% ipython --no-banner

In [1]: import numpy as np

In [2]: np.set_printoptions(suppress=True, linewidth=140)

In [3]: X = np.load("test9.npy")

In [4]: print(X)
[[ 0. -1.  0.  0.]
 [-1.  0.  0.  0.]
 [ 0.  0.  0.  0.]
 [ 0.  0.  0.  0.]]

In [5]: # equal to its transpose

In [6]: left, s, vt = np.linalg.svd(X)

In [7]: print(s)
[1. 1. 0. 0.]

In [8]: M2 = left[:, :2] @ np.diag(s[:2]) @ vt[:2]

In [9]: print(np.linalg.matrix_rank(X, rtol=0.05))
2

In [10]: mat = np.array([[1, -2, -2, -3, -3, -2],
    ...:     [-3, -2, 0, -1, 2, -1],
    ...:     [-1, -1, 0, 2, -3, -2],
    ...:     [1, 2, 2, -2, 2, 3],
    ...:     [-1, -2, -1, -3, 3, -2],
    ...:     [0, -3, -2, -2, 0, 0]])

In [11]: mat[-1] = mat[0] + 2 * mat[1]

In [12]: print(mat)
[[ 1 -2 -2 -3 -3 -2]
 [-3 -2  0 -1  2 -1]
 [-1 -1  0  2 -3 -2]
 [ 1  2  2 -2  2  3]
 [-1 -2 -1 -3  3 -2]
 [-5 -6 -2 -5  1 -4]]

In [13]: # rank 5

In [14]: print(round(np.linalg.norm(mat, 2) / np.linalg.norm(mat), 2))
0.82

In [15]: print(np.linalg.matrix_rank(mat, rtol=0.1))
4

In [16]: W0 = 0.9 ** np.abs(np.subtract.outer(np.arange(5), np.arange(5)))

In [17]: print(W0.round(2))
[[1.   0.9  0.81 0.73 0.66]
 [0.9  1.   0.9  0.81 0.73]
 [0.81 0.9  1.   0.9  0.81]
 [0.73 0.81 0.9  1.   0.9 ]
 [0.66 0.73 0.81 0.9  1.  ]]

In [18]: x0 = np.array([-4, 0, 5, 5, -1])

In [19]: y = W0 @ x0

In [20]: b, lr = np.zeros(5), 1 / np.linalg.norm(W0, 2) ** 2

In [21]: for i in range(40):
    ...:     b -= lr * W0.T @ (W0 @ b - y)
    ...:     if i % 10 == 0: print(i, round(np.linalg.norm(W0 @ b - y), 2))
    ...: 
0 1.93
10 1.77
20 1.63
30 1.51

In [22]: print(b.round(2))
[0.1  0.64 1.33 1.71 1.69]

In [23]: x0 = np.array([2, -2, 3, 3, -1])

In [24]: a = np.maximum(W0 @ x0, 0)

In [25]: print(np.round(np.maximum(W0 @ x0, 0) - np.maximum(-W0 @ x0, 0), 2))
[4.16 4.2  4.71 4.64 3.98]

In [26]: print(np.round(W0.T @ a, 2))
[17.75 18.85 19.26 18.9  17.77]

In [27]: F = np.load("data.npy")

In [28]: print(F.round(2))
[[ 2.99  4.17  2.33  2.67]
 [ 3.06  5.01  4.14  0.86]
 [ 2.05  5.24  2.58  2.42]
 [ 2.22  4.58  1.6   3.4 ]
 [ 0.67  6.61  2.57  2.43]
 [ 1.94  5.75  3.37  1.63]
 [ 2.26  4.99  2.51  2.49]
 [ 1.52  5.73  2.51  2.49]
 [ 1.39  7.34  5.46 -0.46]
 [-0.64  5.85 -1.56  6.56]
 [ 1.42  2.94 -3.28  8.28]
 [ 2.92  5.78  5.4  -0.4 ]
 [ 1.27  5.74  2.02  2.98]
 [ 1.18  4.7  -0.23  5.23]
 [ 2.2   7.49  7.38 -2.38]
 [ 1.33  6.8   4.26  0.74]
 [ 3.51  2.04 -0.91  5.91]
 [ 0.05  7.06  2.22  2.78]
 [ 2.14  3.24 -1.24  6.24]
 [-0.2   7.29  2.18  2.82]]

In [29]: # rank 3

In [30]: print(np.round(np.linalg.norm(F[12] - F[9]), 2))
5.42

In [31]: print(round(float(F[12] @ F[9]), 2))
49.21

In [32]: print(np.round(np.linalg.norm(F) ** 2 / np.linalg.norm(F, 2) ** 2, 2))
1.33

In [33]: idx = F[:, 0] > np.median(F[:, 0])

In [34]: u = F[idx].mean(axis=0) - F[~idx].mean(axis=0)

In [35]: print((((F - F.mean(axis=0)) @ u > 0) == idx).mean())
0.8

In [36]: print(idx.astype(int))
[1 1 1 1 0 1 1 0 0 0 0 1 0 0 1 0 1 0 1 0]

In [37]: print(((F - F.mean(axis=0)) @ u > 0).astype(int))
[1 1 1 1 0 1 1 1 1 0 0 1 0 0 1 1 1 0 0 0]

In [38]: rank = np.linalg.matrix_rank(F)

In [39]: print(rank)
3

In [40]: ns = np.linalg.svd(F)[2][rank:].T

In [41]: print(ns.shape)
(4, 1)

In [42]: print(np.linalg.matrix_rank(F.T @ F), np.linalg.matrix_rank(F @ F.T))
3 3

In [43]: print(np.round(ns[:, 0] / ns[np.abs(ns[:, 0]).round(6).argmax(), 0], 2))
[-0.59 -0.59  1.    0.71]

In [44]: print([int(np.linalg.matrix_rank(F[:i])) for i in range(1, len(F) + 1)])
[1, 2, 3, 3, 3, 3, 3, 3, 3, 3, 3, 3, 3, 3, 3, 3, 3, 3, 3, 3]

In [45]: print(np.allclose(F @ ns, 0))
True

In [46]: print([int(np.linalg.matrix_rank(np.delete(F, i, axis=0))) for i in range(20)])
[3, 3, 3, 3, 3, 3, 3, 3, 3, 3, 3, 3, 3, 3, 3, 3, 3, 3, 3, 3]

In [47]: left, s, vt = np.linalg.svd(F)

In [48]: vecs = vt[:(s > 1e-8).sum()]

In [49]: rng = np.random.default_rng(8257)

In [50]: x0 = F[4] + 5 * F[12] + rng.integers(2) * np.eye(4)[3]

In [51]: print(x0.round(2))
[ 7.01 35.32 12.67 17.33]

In [52]: print(round(float(np.linalg.norm(x0 - vecs.T @ vecs @ x0)), 2))
0.0

In [53]: print(np.allclose(vecs.T @ vecs @ x0, x0))
True

In [54]: u, v = F[9], F[1]

In [55]: print(round(u @ v, 2))
26.53

In [56]: p = (u @ v) / (u @ u) * u

In [57]: print((v - p) @ u)
0.0

In [58]: print(np.round(v - p, 2))
[ 3.27  3.07  4.66 -1.31]

In [59]: K = np.array([[0, -1, 0, 5, -5, 3, 4, 4],
    ...:     [3, 2, 3, -1, -3, -3, 4, 4],
    ...:     [2, 2, -3, -2, -3, 2, 2, 1],
    ...:     [-3, 0, 1, 5, -5, -4, -2, 5],
    ...:     [-1, -5, -5, 4, -3, 0, -3, -3],
    ...:     [-2, 0, -5, -1, -3, 4, 3, 1],
    ...:     [-3, -5, 1, 0, -4, -5, -3, -1],
    ...:     [5, 4, 3, -4, -1, 5, 0, 1]])

In [60]: print(K)
[[ 0 -1  0  5 -5  3  4  4]
 [ 3  2  3 -1 -3 -3  4  4]
 [ 2  2 -3 -2 -3  2  2  1]
 [-3  0  1  5 -5 -4 -2  5]
 [-1 -5 -5  4 -3  0 -3 -3]
 [-2  0 -5 -1 -3  4  3  1]
 [-3 -5  1  0 -4 -5 -3 -1]
 [ 5  4  3 -4 -1  5  0  1]]

In [61]: M2 = np.linalg.inv(K)

In [62]: print((np.abs(M2) > 1e-9).astype(int))
[[1 1 1 1 1 1 1 1]
 [1 1 1 1 1 1 1 1]
 [1 1 1 1 1 1 1 1]
 [1 1 1 1 1 1 1 1]
 [1 1 1 1 1 1 1 1]
 [1 1 1 1 1 1 1 1]
 [1 1 1 1 1 1 1 1]
 [1 1 1 1 1 1 1 1]]

In [63]: print(np.round(np.linalg.inv(M2), 2) + 0)
[[ 0. -1.  0.  5. -5.  3.  4.  4.]
 [ 3.  2.  3. -1. -3. -3.  4.  4.]
 [ 2.  2. -3. -2. -3.  2.  2.  1.]
 [-3.  0.  1.  5. -5. -4. -2.  5.]
 [-1. -5. -5.  4. -3.  0. -3. -3.]
 [-2.  0. -5. -1. -3.  4.  3.  1.]
 [-3. -5.  1.  0. -4. -5. -3. -1.]
 [ 5.  4.  3. -4. -1.  5.  0.  1.]]

In [64]: print(np.allclose(M2, K.T))
False

In [65]: print(np.round(np.sort(np.abs(np.linalg.eigvals(K))), 2))
[1.   2.84 2.84 6.76 7.49 7.49 8.44 8.44]

In [66]: print((K - K.T) / 2)
[[ 0.  -2.  -1.   4.  -2.   2.5  3.5 -0.5]
 [ 2.   0.   0.5 -0.5  1.  -1.5  4.5  0. ]
 [ 1.  -0.5  0.  -1.5  1.   3.5  0.5 -1. ]
 [-4.   0.5  1.5  0.  -4.5 -1.5 -1.   4.5]
 [ 2.  -1.  -1.   4.5  0.   1.5  0.5 -1. ]
 [-2.5  1.5 -3.5  1.5 -1.5  0.   4.  -2. ]
 [-3.5 -4.5 -0.5  1.  -0.5 -4.   0.  -0.5]
 [ 0.5  0.   1.  -4.5  1.   2.   0.5  0. ]]

In [67]: print(np.allclose(K, K.T))
False

In [68]: print(round(float(np.abs(np.linalg.eigvals(K)).max()), 2))
8.44

In [69]: print(np.allclose(K @ K.T, K.T @ K))
False

In [70]: print((K + K.T) / 2)
[[ 0.   1.   1.   1.  -3.   0.5  0.5  4.5]
 [ 1.   2.   2.5 -0.5 -4.  -1.5 -0.5  4. ]
 [ 1.   2.5 -3.  -0.5 -4.  -1.5  1.5  2. ]
 [ 1.  -0.5 -0.5  5.  -0.5 -2.5 -1.   0.5]
 [-3.  -4.  -4.  -0.5 -3.  -1.5 -3.5 -2. ]
 [ 0.5 -1.5 -1.5 -2.5 -1.5  4.  -1.   3. ]
 [ 0.5 -0.5  1.5 -1.  -3.5 -1.  -3.  -0.5]
 [ 4.5  4.   2.   0.5 -2.   3.  -0.5  1. ]]

In [71]: x0 = np.array([0, 0, -1, 2, 1, -3, -2, 3])

In [72]: y = K @ x0

In [73]: print(y)
[  0   5 -11  35   7 -15  13 -24]

In [74]: print(np.round(np.linalg.solve(K.T, K[3]), 2) + 0)
[0. 0. 0. 1. 0. 0. 0. 0.]

In [75]: print(np.round(np.linalg.solve(K, 5 * y), 2) + 0)
[  0.   0.  -5.  10.   5. -15. -10.  15.]

In [76]: feats = np.loadtxt("a.csv", delimiter=",")

In [77]: print(feats)
[[ 31.1   -5.99  33.83 -18.87  14.04]
 [ 30.38  -3.9   34.88 -19.6   14.67]
 [ 30.59  -5.07  34.34 -21.06  13.76]
 [ 29.84  -5.02  34.27 -19.86  14.93]
 [ 29.58  -4.07  35.16 -18.96  14.31]
 [ 29.75  -4.29  35.67 -19.37  14.92]
 [ 28.61  -2.13  34.99 -21.18  15.94]
 [ 28.76  -4.65  33.42 -18.9   14.37]
 [ 29.31  -3.47  32.13 -20.29  14.69]
 [ 29.84  -4.29  35.29 -18.3   16.63]
 [ 29.73  -5.51  35.4  -19.78  15.3 ]
 [ 29.23  -4.74  35.04 -22.7   13.08]
 [ 29.06  -4.96  34.38 -19.74  14.93]
 [ 31.17  -3.59  35.32 -21.23  13.98]
 [ 30.36  -5.55  34.84 -19.21  15.72]]

In [78]: print(round(np.log10(np.linalg.cond(feats))))
2

In [79]: print([round(float(x), 2) for x in np.linalg.svd(feats, compute_uv=False)[:3]])
[202.07, 4.95, 4.2]

In [80]: print(np.linalg.matrix_rank(feats, rtol=0.1))
1

In [81]: print(np.argsort(-np.linalg.norm(feats, axis=0).round(6), kind="stable")[:3])
[2 0 3]

In [82]: print(np.round(np.abs(np.linalg.svd(feats)[2][-1]), 2))
[0.18 0.46 0.42 0.43 0.63]
